$ python -q
>>> import numpy as np
>>> np.set_printoptions(precision=2, suppress=True, linewidth=200)
>>> rd = lambda a: np.round(a, 2) + 0
>>> data = np.loadtxt("run6.csv", delimiter=",")
>>> data
array([[ 1.,  0.,  0.,  0.],
       [ 0.,  2.,  0.,  0.],
       [ 0.,  0.,  3.,  0.],
       [ 0.,  0.,  0., -1.]])
>>> data @ data.T
array([[1., 0., 0., 0.],
       [0., 4., 0., 0.],
       [0., 0., 9., 0.],
       [0., 0., 0., 1.]])
>>> rd(np.linalg.norm(data, axis=0))
array([1., 2., 3., 1.])
>>> F = np.load("layer13.npy")
>>> F
array([[-4, -2,  1,  2,  0],
       [-2, -4, -1,  1,  4],
       [ 1, -1,  2,  2, -4],
       [ 2,  1,  2,  2, -2],
       [ 0,  4, -4, -2,  0]])
>>> O, r_ = np.linalg.qr(F)
>>> O.shape, r_.shape
((5, 5), (5, 5))
>>> np.allclose(r_.T @ r_, F.T @ F)
True
>>> print(rd(O.T @ O))
[[1. 0. 0. 0. 0.]
 [0. 1. 0. 0. 0.]
 [0. 0. 1. 0. 0.]
 [0. 0. 0. 1. 0.]
 [0. 0. 0. 0. 1.]]
>>> rd(O @ r_)
array([[-4., -2.,  1.,  2.,  0.],
       [-2., -4., -1.,  1.,  4.],
       [ 1., -1.,  2.,  2., -4.],
       [ 2.,  1.,  2.,  2., -2.],
       [ 0.,  4., -4., -2.,  0.]])
>>> abs(r_[0, 0]), rd(np.linalg.norm(F[:, 0]))
(np.float64(5.0), np.float64(5.0))
>>> rd(np.abs(np.diag(r_)))
array([5.  , 5.14, 3.85, 1.98, 2.78])
>>> evals, evecs = np.linalg.eigh(F)
>>> vec = np.array([-9, 0, -5, 6, -5])
>>> np.abs(F).sum(axis=1).max(), rd(np.abs(evals).max())
(np.int64(12), np.float64(8.14))
>>> rd(np.linalg.eigvalsh(F[1:, 1:]))
array([-7.  , -1.78,  1.45,  7.33])
>>> M2 = F / np.linalg.norm(F, axis=1, keepdims=True)
>>> cov = M2 @ M2.T
>>> rd(np.linalg.norm(M2, axis=1))
array([1., 1., 1., 1., 1.])
>>> print((np.abs(cov) > 0.9).astype(int))
[[1 0 0 0 0]
 [0 1 0 0 0]
 [0 0 1 0 0]
 [0 0 0 1 0]
 [0 0 0 0 1]]
>>> rd(np.degrees(np.arccos(np.clip(cov[3, 4], -1, 1))))
np.float64(108.87)
>>> mat = np.loadtxt("case19.csv", delimiter=",")
>>> mat
array([[-1.,  0.,  0.,  0.,  0.,  0.,  0.,  0.,  0.,  0.,  0.],
       [ 2., -2.,  0.,  0.,  0.,  0.,  0.,  0.,  0.,  0.,  0.],
       [ 2., -1.,  1.,  0.,  0.,  0.,  0.,  0.,  0.,  0.,  0.],
       [-1.,  2.,  2.,  1.,  0.,  0.,  0.,  0.,  0.,  0.,  0.],
       [ 0.,  2., -2., -1.,  2.,  0.,  0.,  0.,  0.,  0.,  0.],
       [-2.,  2.,  2.,  1.,  1.,  0.,  0.,  0.,  0.,  0.,  0.],
       [ 0.,  1.,  0.,  2.,  2.,  2.,  1.,  0.,  0.,  0.,  0.],
       [ 0., -1.,  0., -2.,  0.,  1.,  2.,  0.,  0.,  0.,  0.],
       [ 1., -2.,  2., -1.,  0.,  0.,  0.,  1.,  2.,  0.,  0.],
       [-1.,  2.,  2.,  2.,  1.,  0.,  0.,  2.,  2.,  1.,  0.],
       [ 1.,  1., -2., -2.,  2., -1., -1.,  1.,  2., -2., -2.]])
>>> np.diff(mat, axis=0)
array([[ 3., -2.,  0.,  0.,  0.,  0.,  0.,  0.,  0.,  0.,  0.],
       [ 0.,  1.,  1.,  0.,  0.,  0.,  0.,  0.,  0.,  0.,  0.],
       [-3.,  3.,  1.,  1.,  0.,  0.,  0.,  0.,  0.,  0.,  0.],
       [ 1.,  0., -4., -2.,  2.,  0.,  0.,  0.,  0.,  0.,  0.],
       [-2.,  0.,  4.,  2., -1.,  0.,  0.,  0.,  0.,  0.,  0.],
       [ 2., -1., -2.,  1.,  1.,  2.,  1.,  0.,  0.,  0.,  0.],
       [ 0., -2.,  0., -4., -2., -1.,  1.,  0.,  0.,  0.,  0.],
       [ 1., -1.,  2.,  1.,  0., -1., -2.,  1.,  2.,  0.,  0.],
       [-2.,  4.,  0.,  3.,  1.,  0.,  0.,  1.,  0.,  1.,  0.],
       [ 2., -1., -4., -4.,  1., -1., -1., -1.,  0., -3., -2.]])
>>> np.count_nonzero(mat)
np.int64(53)
>>> rd(np.linalg.norm(mat))
np.float64(11.96)
>>> np.linalg.rank(mat)
Traceback (most recent call last):
  File "<python-input-30>", line 1, in <module>
    np.linalg.rank(mat)
    ^^^^^^^^^^^^^^
AttributeError: module 'numpy.linalg' has no attribute 'rank'
>>> rd(np.linalg.svd(mat, compute_uv=False))
array([7.22, 6.07, 4.92, 3.57, 3.08, 1.96, 1.54, 1.06, 0.53, 0.07, 0.  ])
>>> mat.shape
(11, 11)
>>> np.zeros(11, 11)
Traceback (most recent call last):
  File "<python-input-33>", line 1, in <module>
    np.zeros(11, 11)
    ~~~~~~~~^^^^^^^^
TypeError: Cannot interpret '11' as a data type
>>> rd(mat.mean(axis=0))
array([ 0.09,  0.36,  0.45,  0.  ,  0.73,  0.18,  0.18,  0.36,  0.55, -0.09, -0.18])
>>> mat.sum(axis=0)
array([ 1.,  4.,  5.,  0.,  8.,  2.,  2.,  4.,  6., -1., -2.])
>>> print(mat.sum(axis=1))
[-1.  0.  2.  4.  1.  4.  8.  0.  3. 11. -3.]
